$ python -q
>>> import numpy as np
>>> np.set_printoptions(precision=2, suppress=True, linewidth=100)
>>> def rnd(a):
...     return np.round(a, 2) + 0
... 
>>> M = np.load("m.npy")
>>> print(M)
[[ 2  1  0  0  0  0]
 [ 0 -1  0  0  0  0]
 [ 2  2  0  0  0  0]
 [ 0  0  2  1  0  0]
 [ 0  0  0 -1  0  0]
 [ 0  0  2  2  0  0]
 [ 0  0  0  0  2  1]
 [ 0  0  0  0  0 -1]
 [ 0  0  0  0  2  2]]
>>> out = np.c_[M[:, :4] @ np.array([[-3, -5, -3, 1], [-8, 1, -4, -5], [1, -4, -7, 7], [-8, -8, 2, -2]]), np.array([2, 3, 0, 3, 3, 2, 3, 3, 1])]
>>> print(out)
[[-14  -9 -10  -3   2]
 [  8  -1   4   5   3]
 [-22  -8 -14  -8   0]
 [ -6 -16 -12  12   3]
 [  8   8  -2   2   3]
 [-14 -24 -10  10   2]
 [  0   0   0   0   3]
 [  0   0   0   0   3]
 [  0   0   0   0   1]]
>>> print(rnd(np.linalg.norm(np.linalg.qr(M)[0].T @ out, axis=0) ** 2 / ((out ** 2).sum(axis=0) + 1e-12)))
[1.   1.   1.   1.   0.96]
>>> print(np.linalg.matrix_rank(np.c_[M, out]))
7
>>> print(rnd(np.linalg.norm(out - M @ np.linalg.lstsq(M, out)[0], axis=0)))
[0.   0.   0.   0.   1.41]
>>> print(np.linalg.matrix_rank(out))
5
>>> print(np.abs(M).max())
2
>>> print(M.sum(axis=1))
[ 3 -1  4  3 -1  4  3 -1  4]
>>> np.zeros(9, 6)
Traceback (most recent call last):
  File "<python-input-13>", line 1, in <module>
    np.zeros(9, 6)
    ~~~~~~~~^^^^^^
TypeError: Cannot interpret '6' as a data type
>>> M[:, 6]
Traceback (most recent call last):
  File "<python-input-14>", line 1, in <module>
    M[:, 6]
    ~^^^^^^
IndexError: index 6 is out of bounds for axis 1 with size 6
>>> print(M - M[0])
[[ 0  0  0  0  0  0]
 [-2 -2  0  0  0  0]
 [ 0  1  0  0  0  0]
 [-2 -1  2  1  0  0]
 [-2 -1  0 -1  0  0]
 [-2 -1  2  2  0  0]
 [-2 -1  0  0  2  1]
 [-2 -1  0  0  0 -1]
 [-2 -1  0  0  2  2]]
>>> print(np.unravel_index(np.abs(M).argmax(), M.shape))
(np.int64(0), np.int64(0))
>>> print(M.shape)
(9, 6)
>>> print(rnd(np.linalg.svd(M, compute_uv=False)))
[3.62 3.62 3.62 0.96 0.96 0.96]
>>> E = np.diag(np.array([2, 0, 1, 1]))
>>> print(E)
[[2 0 0 0]
 [0 0 0 0]
 [0 0 1 0]
 [0 0 0 1]]
>>> print(E @ E)
[[4 0 0 0]
 [0 0 0 0]
 [0 0 1 0]
 [0 0 0 1]]
>>> print((np.linalg.matrix_power((E != 0) + (E.T != 0) + np.eye(4), 4) > 0).astype(int))
[[1 0 0 0]
 [0 1 0 0]
 [0 0 1 0]
 [0 0 0 1]]
